$ python3 -q
>>> import numpy as np
>>> import numpy.linalg as la
>>> np.set_printoptions(suppress=True, linewidth=100)
>>> def rd(a):
...     return np.round(a, 2) + 0
... 
>>> F = np.loadtxt("m.csv", delimiter=",")
>>> F
array([[-1., -3., -4.,  2., -4.],
       [-4., -1., -3., -4.,  2.],
       [ 2., -4., -1., -3., -4.],
       [-4.,  2., -4., -1., -3.],
       [-3., -4.,  2., -4., -1.]])
>>> rng = np.random.default_rng(46)
>>> z = rng.permutation(5)
>>> z
array([0, 1, 2, 4, 3])
>>> A2 = F[z][:, z]
>>> rd(np.sort(np.abs(la.eigvals(A2))))
array([ 3.  ,  3.  ,  7.48,  7.48, 10.  ])
>>> A2
array([[-1., -3., -4., -4.,  2.],
       [-4., -1., -3.,  2., -4.],
       [ 2., -4., -1., -4., -3.],
       [-3., -4.,  2., -1., -4.],
       [-4.,  2., -4., -3., -1.]])
>>> np.trace(A2)
np.float64(-5.0)
>>> A2 = np.array([[-6, -1, -4], [7, 0, 6]])
>>> W2 = np.kron(A2, F)
>>> W2
array([[  6.,  18.,  24., -12.,  24.,   1.,   3.,   4.,  -2.,   4.,   4.,  12.,  16.,  -8.,  16.],
       [ 24.,   6.,  18.,  24., -12.,   4.,   1.,   3.,   4.,  -2.,  16.,   4.,  12.,  16.,  -8.],
       [-12.,  24.,   6.,  18.,  24.,  -2.,   4.,   1.,   3.,   4.,  -8.,  16.,   4.,  12.,  16.],
       [ 24., -12.,  24.,   6.,  18.,   4.,  -2.,   4.,   1.,   3.,  16.,  -8.,  16.,   4.,  12.],
       [ 18.,  24., -12.,  24.,   6.,   3.,   4.,  -2.,   4.,   1.,  12.,  16.,  -8.,  16.,   4.],
       [ -7., -21., -28.,  14., -28.,  -0.,  -0.,  -0.,   0.,  -0.,  -6., -18., -24.,  12., -24.],
       [-28.,  -7., -21., -28.,  14.,  -0.,  -0.,  -0.,  -0.,   0., -24.,  -6., -18., -24.,  12.],
       [ 14., -28.,  -7., -21., -28.,   0.,  -0.,  -0.,  -0.,  -0.,  12., -24.,  -6., -18., -24.],
       [-28.,  14., -28.,  -7., -21.,  -0.,   0.,  -0.,  -0.,  -0., -24.,  12., -24.,  -6., -18.],
       [-21., -28.,  14., -28.,  -7.,  -0.,  -0.,   0.,  -0.,  -0., -18., -24.,  12., -24.,  -6.]])
>>> rd(la.norm(W2, 2)), rd(la.norm(A2, 2) * la.norm(F, 2))
(np.float64(117.01), np.float64(117.01))
>>> G = F.T @ F
>>> rd(la.eigvalsh(G)[::-1])
array([100.  ,  55.98,  55.98,   9.02,   9.02])
>>> np.trace(G), (F ** 2).sum()
(np.float64(230.0), np.float64(230.0))
>>> (F @ F.T).shape
(5, 5)
>>> O = F.astype(float).copy()
>>> for j in range(5):
...     O[:, j] -= O[:, :j] @ (O[:, :j].T @ O[:, j])
...     O[:, j] /= la.norm(O[:, j])
... 
>>> rd(O.T @ O)
array([[1., 0., 0., 0., 0.],
       [0., 1., 0., 0., 0.],
       [0., 0., 1., 0., 0.],
       [0., 0., 0., 1., 0.],
       [0., 0., 0., 0., 1.]])
>>> vec = np.array([5, -1, 0, -1, -6])
>>> target = F @ vec
>>> target
array([ 20., -27.,  41.,  -3.,  -1.])
>>> rd(la.solve(F, target))
array([ 5., -1.,  0., -1., -6.])
>>> rd(la.solve(F, 5 * target))
array([ 25.,  -5.,   0.,  -5., -30.])
>>> K = np.load("sample13.npy")
>>> K
array([[0, 1, 0, 1, 1, 1],
       [1, 0, 0, 1, 1, 0],
       [0, 0, 0, 0, 0, 0],
       [1, 1, 0, 0, 1, 1],
       [1, 1, 0, 1, 0, 1],
       [1, 0, 0, 1, 1, 0]])
>>> rank = la.matrix_rank(K)
>>> rank
np.int64(4)
>>> ns = la.svd(K)[2][rank:].T
>>> [int(la.matrix_rank(K[:i])) for i in range(1, len(K) + 1)]
[1, 2, 2, 3, 4, 4]
>>> rd(ns @ ns.T)
array([[ 0. ,  0. ,  0. ,  0. ,  0. ,  0. ],
       [ 0. ,  0.5,  0. ,  0. ,  0. , -0.5],
       [ 0. ,  0. ,  1. ,  0. ,  0. ,  0. ],
       [ 0. ,  0. ,  0. ,  0. ,  0. ,  0. ],
       [ 0. ,  0. ,  0. ,  0. ,  0. ,  0. ],
       [ 0. , -0.5,  0. ,  0. ,  0. ,  0.5]])
>>> [int(la.matrix_rank(K[:, :j + 1])) for j in range(6)]
[1, 2, 2, 3, 4, 4]
